$ python3 -q
>>> import numpy as np
>>> import numpy.linalg as la
>>> np.set_printoptions(precision=2, suppress=True, linewidth=100)
>>> def tidy(a):
...     return np.round(a, 2) + 0
... 
>>> K = np.load("data.npy")
>>> print(K)
[[0 1 1 2 0]
 [0 1 0 0 0]
 [2 1 1 2 0]
 [2 2 0 0 2]
 [1 1 0 1 0]]
>>> u, g = K[3], K[0]
>>> print(u @ g)
2
>>> pr = (u @ g) / (u @ u) * u
>>> print(tidy(pr))
[0.33 0.33 0.   0.   0.33]
>>> print(tidy(la.norm(u + g) ** 2 + la.norm(u - g) ** 2))
36.0
>>> print(tidy((g - pr) @ u))
0.0
>>> print(la.matrix_rank(np.outer(u, g)))
1
>>> q, evecs = la.qr(K[:, :4])[0], la.qr(K[:, 4:])[0]
>>> s = la.svd(q.T @ evecs, compute_uv=False)
>>> print(tidy(np.degrees(np.arccos(s.clip(0, 1)))))
[22.21]
>>> print(tidy(s))
[0.93]
>>> print(tidy(la.norm(q @ q.T - evecs @ evecs.T, 2)))
1.0
>>> t3 = np.stack([K, 4 * K, K[::-1]])
>>> print(np.einsum("bij,cij->bc", t3, t3))
[[ 32 128  20]
 [128 512  80]
 [ 20  80  32]]
>>> print(la.matrix_rank(t3))
[5 5 5]
>>> print(tidy(la.norm(t3, axis=(1, 2))))
[ 5.66 22.63  5.66]
>>> print(tidy(la.det(t3)))
[   4. 4096.    4.]
>>> rng = np.random.default_rng(918866)
>>> idx = rng.permutation(5)
>>> print(idx)
[1 3 4 0 2]
>>> Y = K[idx][:, idx]
>>> print(np.trace(Y))
2
>>> X = np.array([[0.7, 1.9, -0.9, 0.1, -1.8, -1.4],
...     [0.7, 0.1, 1.2, 0.4, 0.3, 0.8],
...     [1.8, 0.9, -0.2, -0.1, 0.7, 0.3],
...     [0.1, -0.2, 0.2, 0.8, 1.0, -0.3],
...     [-0.6, 1.5, 1.6, 0.0, 0.6, 0.7],
...     [0.1, -1.5, 2.0, 1.0, -1.8, 0.0],
...     [-0.5, 1.0, 0.3, -0.6, 1.2, 0.5],
...     [0.0, 1.7, -0.2, 1.3, 1.4, 1.3],
...     [-0.8, -0.6, 1.4, 0.2, -0.5, -1.9],
...     [1.7, -0.7, 0.2, 0.0, 1.5, 0.4],
...     [0.6, -0.6, 0.9, -0.9, -1.0, -0.2],
...     [0.5, 2.4, 0.8, -2.5, -0.3, -0.5],
...     [0.3, 1.3, -0.2, 0.1, 0.4, 1.1],
...     [-0.4, -1.6, -0.4, -0.2, -0.7, 0.1],
...     [1.0, 1.1, 1.8, 1.6, 3.5, -0.2],
...     [-0.8, -0.7, 1.4, -1.0, 0.8, -0.6]])
>>> X[:, 4] = -1 * X[:, 1] + 0.3 * rng.normal(size=16)
>>> print(tidy(X))
[[ 0.7   1.9  -0.9   0.1  -1.48 -1.4 ]
 [ 0.7   0.1   1.2   0.4  -0.58  0.8 ]
 [ 1.8   0.9  -0.2  -0.1  -0.4   0.3 ]
 [ 0.1  -0.2   0.2   0.8  -0.5  -0.3 ]
 [-0.6   1.5   1.6   0.   -1.87  0.7 ]
 [ 0.1  -1.5   2.    1.    1.42  0.  ]
 [-0.5   1.    0.3  -0.6  -0.98  0.5 ]
 [ 0.    1.7  -0.2   1.3  -1.58  1.3 ]
 [-0.8  -0.6   1.4   0.2   0.68 -1.9 ]
 [ 1.7  -0.7   0.2   0.    1.15  0.4 ]
 [ 0.6  -0.6   0.9  -0.9   0.72 -0.2 ]
 [ 0.5   2.4   0.8  -2.5  -2.26 -0.5 ]
 [ 0.3   1.3  -0.2   0.1  -0.57  1.1 ]
 [-0.4  -1.6  -0.4  -0.2   1.15  0.1 ]
 [ 1.    1.1   1.8   1.6  -1.25 -0.2 ]
 [-0.8  -0.7   1.4  -1.    0.97 -0.6 ]]
>>> u = np.array([2, 1, 2])
>>> print(tidy(np.convolve(X[5], u)))
[ 0.2  -2.9   2.7   1.    7.83  3.42  2.83  0.  ]
>>> print(tidy(np.correlate(X[5], X[0], "full")))
[-0.14  1.95 -0.57 -4.61 -1.72 -6.58  1.99  2.03  3.39  0.99  0.  ]
>>> idx = X[:, 5] > np.median(X[:, 5])
>>> u = X[idx].mean(axis=0) - X[~idx].mean(axis=0)
>>> print(np.argsort(-np.abs(u).round(6), kind="stable"))
[5 2 1 4 0 3]
>>> print(((X - X.mean(axis=0)) @ u > 0).astype(int))
[1 1 1 0 1 0 1 1 0 1 0 0 1 0 0 0]
>>> print(idx.astype(int))
[0 1 1 0 1 0 1 1 0 1 0 0 1 1 0 0]
>>> Y = np.array([[1, 0], [1, 0], [0, 1], [1, 1], [2, 1]])
>>> print(Y.T @ K.T)
[[3 1 5 8 3]
 [3 0 3 2 1]]
>>> print(np.einsum("ik,kj->ij", K, Y))
[[3 3]
 [1 0]
 [5 3]
 [8 2]
 [3 1]]
>>> print(np.einsum("ik,kj->ji", K, Y))
[[3 1 5 8 3]
 [3 0 3 2 1]]
>>> print(la.matrix_rank(K @ Y))
2
>>> print(np.vstack([K, Y.T]).shape)
(7, 5)
>>> print(np.einsum("ij,ij->i", K, K))
[ 6  1 10 12  3]
>>> print(la.matrix_rank(np.vstack([K, Y.T])))
5
>>> Ac = (X - X.mean(axis=0)) / X.std(axis=0)
>>> print(np.argwhere(np.abs(Ac) > 2))
[[ 8  5]
 [11  3]]
>>> print(tidy(Ac.std(axis=0)))
[1. 1. 1. 1. 1. 1.]
>>> beta = la.lstsq(np.delete(Ac, 4, axis=1), Ac[:, 4])[0]
>>> print(tidy(1 - np.var(Ac[:, 4] - np.delete(Ac, 4, axis=1) @ beta)))
0.92
>>> print(tidy(beta))
[ 0.1  -0.99 -0.07 -0.07 -0.03]
>>> print(np.abs(beta).argmax())
1
>>> t3 = np.stack([X, -2 * X, X[::-1]])
>>> print(tidy(np.einsum("bij,cij->bc", t3, t3)))
[[ 103.46 -206.91    3.91]
 [-206.91  413.82   -7.82]
 [   3.91   -7.82  103.46]]
>>> print(tidy(t3.sum(axis=0)))
[[-1.5  -2.6   2.3  -1.1   2.45  0.8 ]
 [ 0.3   1.    0.6   1.2  -0.67 -1.  ]
 [-2.2  -2.5  -0.2  -0.1   1.55 -0.2 ]
 [ 0.2   1.5  -0.4  -0.7  -0.07  1.4 ]
 [ 1.1   0.9  -0.8  -2.5  -0.39 -1.2 ]
 [ 0.5   0.9  -1.1  -1.9  -0.7  -0.2 ]
 [ 2.2  -1.7  -0.1   0.6   2.13 -0.1 ]
 [-0.8  -2.3   1.6  -1.1   2.26 -3.2 ]
 [ 0.8   2.3  -1.6   1.1  -2.26  3.2 ]
 [-2.2   1.7   0.1  -0.6  -2.13  0.1 ]
 [-0.5  -0.9   1.1   1.9   0.7   0.2 ]
 [-1.1  -0.9   0.8   2.5   0.39  1.2 ]
 [-0.2  -1.5   0.4   0.7   0.07 -1.4 ]
 [ 2.2   2.5   0.2   0.1  -1.55  0.2 ]
 [-0.3  -1.   -0.6  -1.2   0.67  1.  ]
 [ 1.5   2.6  -2.3   1.1  -2.45 -0.8 ]]
>>> m1 = np.load("sample9.npy")
>>> print(m1)
[[-2  5  0 -3 -5 -5  5  0]
 [ 0  4 -3  0 -2  5  2  3]
 [ 0  0  2  2  2  5  1  5]
 [ 0  0  0  3 -3 -2 -2  5]
 [ 0  0  0  0  1 -2  2 -4]
 [ 0  0  0  0  0 -5  1  3]
 [ 0  0  0  0  0  0  1  5]
 [ 0  0  0  0  0  0  0  5]]
>>> Y = m1 / la.norm(m1, axis=1, keepdims=True)
>>> cov = Y @ Y.T
>>> print(tidy(cov[3]))
[ 0.08  0.12  0.23  1.   -0.64  0.54  0.63  0.7 ]
>>> print(tidy(la.norm(Y, axis=1)))
[1. 1. 1. 1. 1. 1. 1. 1.]
>>> A = np.load("layer8.npy")
>>> print(A)
[[ 1 -2 -5  5 -3 -4 -2  2 -3]
 [ 0  2  0  0  2 -4  5 -2  3]
 [ 0  0 -5 -2  5  0  2 -5  5]
 [ 0  0  0  3 -4  3  1 -5  3]
 [ 0  0  0  0  3  5 -2  4  3]
 [ 0  0  0  0  0  3  1  5  1]
 [ 0  0  0  0  0  0 -3  2  2]
 [ 0  0  0  0  0  0  0 -3  1]
 [ 0  0  0  0  0  0  0  0 -1]]
>>> print(la.matrix_rank(A - A[0, 0] * np.eye(9)))
8
>>> print(tidy(np.sort(la.eigvals(A))))
[-5. -3. -3. -1.  1.  2.  3.  3.  3.]
>>> x = np.array([-6, 7, 7, 5, -8, -6, -5, -9, 8])
>>> a = np.maximum(A @ x, 0)
>>> print(np.flatnonzero(a > 1e-9))
[1 3 6 7]
>>> print(np.maximum(A @ (3 * x), 0))
[  0 117   0 279   0   0  39 105   0]
>>> print(A.T @ a)
[   0   78    0  279 -294  123  249 -622  457]
>>> x = np.array([0, 1, 1, 0, 2, 1, 0, 3, 1])
>>> target = A @ x
>>> beta, lr = np.zeros(9), 1 / la.norm(A, 2) ** 2
>>> for i in range(10):
...     beta -= lr * A.T @ (A @ beta - target)
...     if i % 2 == 0: print(i, round(la.norm(A @ beta - target), 2))
... 
0 13.68
2 5.41
4 3.66
6 2.77
8 2.22
>>> print(tidy(la.cond(A)))
320.09
>>> print(tidy(beta))
[-0.07  0.5   0.75 -0.67  1.61  1.04  0.1   3.03  1.01]
>>> print(np.count_nonzero(A))
42
>>> print(tidy(la.svd(A, compute_uv=False)))
[12.98 11.13  8.29  7.72  5.31  3.41  1.56  0.23  0.04]
>>> print(la.matrix_rank(A))
9
>>> print(tidy(la.norm(A)))
21.52
>>> Y = A / la.norm(A, axis=1, keepdims=True)
>>> cov = Y @ Y.T
>>> print(tidy(cov[8]))
[ 0.3  -0.38 -0.48 -0.36 -0.38 -0.17 -0.49 -0.32  1.  ]
>>> print(tidy(la.norm(Y, axis=1)))
[1. 1. 1. 1. 1. 1. 1. 1. 1.]
>>> feats = np.load("out9.npy")
>>> print(tidy(feats))
[[0.35 0.13 0.17 0.35 0.24]
 [0.13 0.05 0.06 0.13 0.09]
 [0.17 0.06 0.08 0.17 0.11]
 [0.35 0.13 0.17 0.35 0.24]
 [0.24 0.09 0.11 0.24 0.17]]
>>> Y = feats / la.norm(feats, axis=1, keepdims=True)
>>> cov = Y @ Y.T
>>> print((np.abs(cov) > 0.9).astype(int))
[[1 1 1 1 1]
 [1 1 1 1 1]
 [1 1 1 1 1]
 [1 1 1 1 1]
 [1 1 1 1 1]]
>>> print(tidy(la.norm(Y, axis=1)))
[1. 1. 1. 1. 1.]
>>> print(np.degrees(np.arccos(np.clip(cov[4, 1], -1, 1))))
0.0
>>> print(tidy(cov[4]))
[1. 1. 1. 1. 1.]
>>> print(np.argwhere(np.triu(np.abs(cov) > 0.95, 1)))
[[0 1]
 [0 2]
 [0 3]
 [0 4]
 [1 2]
 [1 3]
 [1 4]
 [2 3]
 [2 4]
 [3 4]]
>>> P = X @ la.solve(X.T @ X, X.T)
>>> print(tidy(la.eigvalsh(P)))
[0. 0. 0. 0. 0. 0. 0. 0. 0. 0. 1. 1. 1. 1. 1. 1.]
>>> print(tidy(np.diag(P)))
[0.53 0.31 0.32 0.3  0.4  0.38 0.14 0.38 0.51 0.4  0.2  0.7  0.4  0.2  0.5  0.36]
>>> print(tidy(P @ X[:, 2]))
[-0.9  1.2 -0.2  0.2  1.6  2.   0.3 -0.2  1.4  0.2  0.9  0.8 -0.2 -0.4  1.8  1.4]
>>> print(tidy(np.trace(P)))
6.0
>>> print(np.allclose(P @ P, P))
True
>>> r = la.matrix_rank(feats)
>>> print(r)
1
>>> ns = la.svd(feats)[2][r:].T
>>> print(np.allclose(feats @ ns, 0))
True
>>> print([int(la.matrix_rank(feats[:i])) for i in range(1, len(feats) + 1)])
[1, 1, 1, 1, 1]
>>> print(np.unique(feats.round(6), axis=0).shape)
(4, 5)
>>> print(tidy(np.trace(la.pinv(feats) @ feats)))
1.0
>>> print(tidy(feats @ la.pinv(feats) @ feats))
[[0.35 0.13 0.17 0.35 0.24]
 [0.13 0.05 0.06 0.13 0.09]
 [0.17 0.06 0.08 0.17 0.11]
 [0.35 0.13 0.17 0.35 0.24]
 [0.24 0.09 0.11 0.24 0.17]]
>>> print(np.abs(np.diag(la.qr(feats)[1])) > 1e-9)
[ True False False False False]
>>> M = np.load("m.npy")
>>> print(M)
[[ 6.53 -0.01  0.08 -0.69 -0.34  0.44  0.2  -0.54  0.3 ]
 [-0.01  4.65 -0.24  0.06  0.1   0.01 -1.03  0.07 -0.71]
 [ 0.08 -0.24  3.48 -0.07 -0.17 -1.03 -0.84 -0.42 -1.28]
 [-0.69  0.06 -0.07  5.82 -0.21  0.64  0.92 -0.13 -0.63]
 [-0.34  0.1  -0.17 -0.21  4.42  0.43  0.33  0.61 -0.36]
 [ 0.44  0.01 -1.03  0.64  0.43  6.3  -1.52 -1.02 -0.09]
 [ 0.2  -1.03 -0.84  0.92  0.33 -1.52  5.4  -0.24 -1.58]
 [-0.54  0.07 -0.42 -0.13  0.61 -1.02 -0.24  6.17  1.53]
 [ 0.3  -0.71 -1.28 -0.63 -0.36 -0.09 -1.58  1.53  4.24]]
>>> w, evecs = la.eigvalsh(M)
Traceback (most recent call last):
  File "<python-input-112>", line 1, in <module>
    w, evecs = la.eigvalsh(M)
    ^^^^^^^^
ValueError: too many values to unpack (expected 2)
>>> w, evecs = la.eigh(M)
>>> print(np.unique(w.round(6) + 0, return_counts=True)[1])
[1 1 1 1 1 1 1 1 1]
>>> x = np.array([-1, 2, 0, 1, 0, 1, 0, 2, 2])
>>> target = M @ x
>>> print(tidy(target))
[-7.28  8.1  -5.06  5.75  1.26  4.3  -6.5  14.93  9.1 ]
>>> print(tidy(la.solve(M, -1 * target)))
[ 1. -2.  0. -1.  0. -1.  0. -2. -2.]
>>> print(tidy(la.solve(M.T, M[1])))
[0. 1. 0. 0. 0. 0. 0. 0. 0.]
>>> print(tidy(la.solve(M, target + M[:, 2])))
[-1.  2.  1.  1.  0.  1.  0.  2.  2.]
>>> Y = np.array([[-3], [-3], [-1], [-2], [-1]])
>>> C = np.array([[0, 0, 0, 2, -1]])
>>> E = Y @ C + 0.1 * rng.normal(size=(5, 5))
>>> print(tidy(E))
[[ 0.07 -0.13  0.01 -5.97  2.88]
 [-0.09 -0.06 -0.03 -6.07  2.95]
 [-0.04  0.08  0.19 -1.99  0.93]
 [ 0.    0.04  0.09 -4.11  2.01]
 [ 0.06 -0.04 -0.2  -2.17  1.04]]
>>> Y = m1 ** -1
Traceback (most recent call last):
  File "<python-input-125>", line 1, in <module>
    Y = m1 ** -1
        ~~~^^~~~
ValueError: Integers to negative integer powers are not allowed.
>>> Y = la.inv(m1)
>>> print(tidy(la.det(m1) * Y))
[[  -600.    750.   1125.  -1350.  -7800.   6135.   7140. -17286.]
 [     0.    300.    450.   -300.  -1200.   1350.   -600.  -1500.]
 [     0.      0.    600.   -400.  -2400.   1720.   1680.  -4832.]
 [     0.      0.      0.    400.   1200.   -640.   -960.   1904.]
 [     0.      0.      0.      0.   1200.   -480.  -1920.   3168.]
 [     0.      0.      0.      0.      0.   -240.    240.    -96.]
 [     0.      0.      0.      0.      0.      0.   1200.  -1200.]
 [     0.      0.      0.      0.      0.      0.      0.    240.]]
>>> print(tidy(la.det(m1) * la.det(Y)))
1.0
>>> print(tidy(m1 @ Y))
[[1. 0. 0. 0. 0. 0. 0. 0.]
 [0. 1. 0. 0. 0. 0. 0. 0.]
 [0. 0. 1. 0. 0. 0. 0. 0.]
 [0. 0. 0. 1. 0. 0. 0. 0.]
 [0. 0. 0. 0. 1. 0. 0. 0.]
 [0. 0. 0. 0. 0. 1. 0. 0.]
 [0. 0. 0. 0. 0. 0. 1. 0.]
 [0. 0. 0. 0. 0. 0. 0. 1.]]
>>> print(tidy(la.slogdet(m1)[0]))
1.0
>>> print((np.abs(Y) > 1e-9).astype(int))
[[1 1 1 1 1 1 1 1]
 [0 1 1 1 1 1 1 1]
 [0 0 1 1 1 1 1 1]
 [0 0 0 1 1 1 1 1]
 [0 0 0 0 1 1 1 1]
 [0 0 0 0 0 1 1 1]
 [0 0 0 0 0 0 1 1]
 [0 0 0 0 0 0 0 1]]
>>> print(tidy(Y))
[[ -0.5    0.62   0.94  -1.12  -6.5    5.11   5.95 -14.4 ]
 [  0.     0.25   0.38  -0.25  -1.     1.12  -0.5   -1.25]
 [  0.     0.     0.5   -0.33  -2.     1.43   1.4   -4.03]
 [  0.     0.     0.     0.33   1.    -0.53  -0.8    1.59]
 [  0.     0.     0.     0.     1.    -0.4   -1.6    2.64]
 [  0.     0.     0.     0.     0.    -0.2    0.2   -0.08]
 [  0.     0.     0.     0.     0.     0.     1.    -1.  ]
 [  0.     0.     0.     0.     0.     0.     0.     0.2 ]]
>>> print(np.allclose(Y, m1.T))
False
>>> print(tidy(la.inv(Y)))
[[-2.  5.  0. -3. -5. -5.  5.  0.]
 [ 0.  4. -3.  0. -2.  5.  2.  3.]
 [ 0.  0.  2.  2.  2.  5.  1.  5.]
 [ 0.  0.  0.  3. -3. -2. -2.  5.]
 [ 0.  0.  0.  0.  1. -2.  2. -4.]
 [ 0.  0.  0.  0.  0. -5.  1.  3.]
 [ 0.  0.  0.  0.  0.  0.  1.  5.]
 [ 0.  0.  0.  0.  0.  0.  0.  5.]]
>>> print(tidy(la.cond(m1)))
236.92
